$ ipython --no-banner

In [1]: import numpy as np

In [2]: import numpy.linalg as la

In [3]: np.set_printoptions(suppress=True, linewidth=140)

In [4]: rd = lambda a: np.round(a, 1) + 0

In [5]: M = np.loadtxt("w.csv", delimiter=",")

In [6]: M
Out[6]: 
array([[12.,  4.,  2.,  8.],
       [ 4.,  6.,  5.,  3.],
       [ 2.,  5.,  6., -1.],
       [ 8.,  3., -1., 10.]])

In [7]: # symmetric

In [8]: hat = np.triu(np.array([[3, 3, 3, -2], [3, -3, -2, -3], [3, -3, 1, 1], [2, 0, 1, -1]]), 1) + np.eye(4)

In [9]: Y = hat @ M @ la.inv(hat)

In [10]: np.trace(Y), np.trace(M)
Out[10]: (np.float64(34.0), np.float64(34.0))

In [11]: rd(la.det(Y))
Out[11]: np.float64(36.0)

In [12]: la.cond(M) > 100
Out[12]: np.True_

In [13]: round(np.log10(la.cond(M)))
Out[13]: 3

In [14]: Y = la.inv(M)

In [15]: rd(la.cond(M))
Out[15]: np.float64(356.5)

In [16]: rd(la.slogdet(M)[0])
Out[16]: np.float64(1.0)

In [17]: rd(la.inv(Y))
Out[17]: 
array([[12.,  4.,  2.,  8.],
       [ 4.,  6.,  5.,  3.],
       [ 2.,  5.,  6., -1.],
       [ 8.,  3., -1., 10.]])

In [18]: rd(M @ Y)
Out[18]: 
array([[1., 0., 0., 0.],
       [0., 1., 0., 0.],
       [0., 0., 1., 0.],
       [0., 0., 0., 1.]])

In [19]: rd(la.det(M) * la.det(Y))
Out[19]: np.float64(1.0)

In [20]: (np.abs(Y) > 1e-9).astype(int)
Out[20]: 
array([[1, 1, 1, 1],
       [1, 1, 1, 1],
       [1, 1, 1, 1],
       [1, 1, 1, 1]])

In [21]: theta = np.radians(120)

In [22]: r_ = np.eye(4)

In [23]: r_[0, 0] = r_[3, 3] = np.cos(theta)

In [24]: r_[0, 3], r_[3, 0] = -np.sin(theta), np.sin(theta)

In [25]: rd(r_)
Out[25]: 
array([[-0.5,  0. ,  0. , -0.9],
       [ 0. ,  1. ,  0. ,  0. ],
       [ 0. ,  0. ,  1. ,  0. ],
       [ 0.9,  0. ,  0. , -0.5]])

In [26]: Y = M @ r_.T

In [27]: np.allclose(la.norm(M, axis=1), la.norm(Y, axis=1))
Out[27]: True

In [28]: np.allclose(M @ M.T, Y @ Y.T)
Out[28]: True

In [29]: rd(la.det(r_)), rd(np.trace(r_))
Out[29]: (np.float64(1.0), np.float64(1.0))
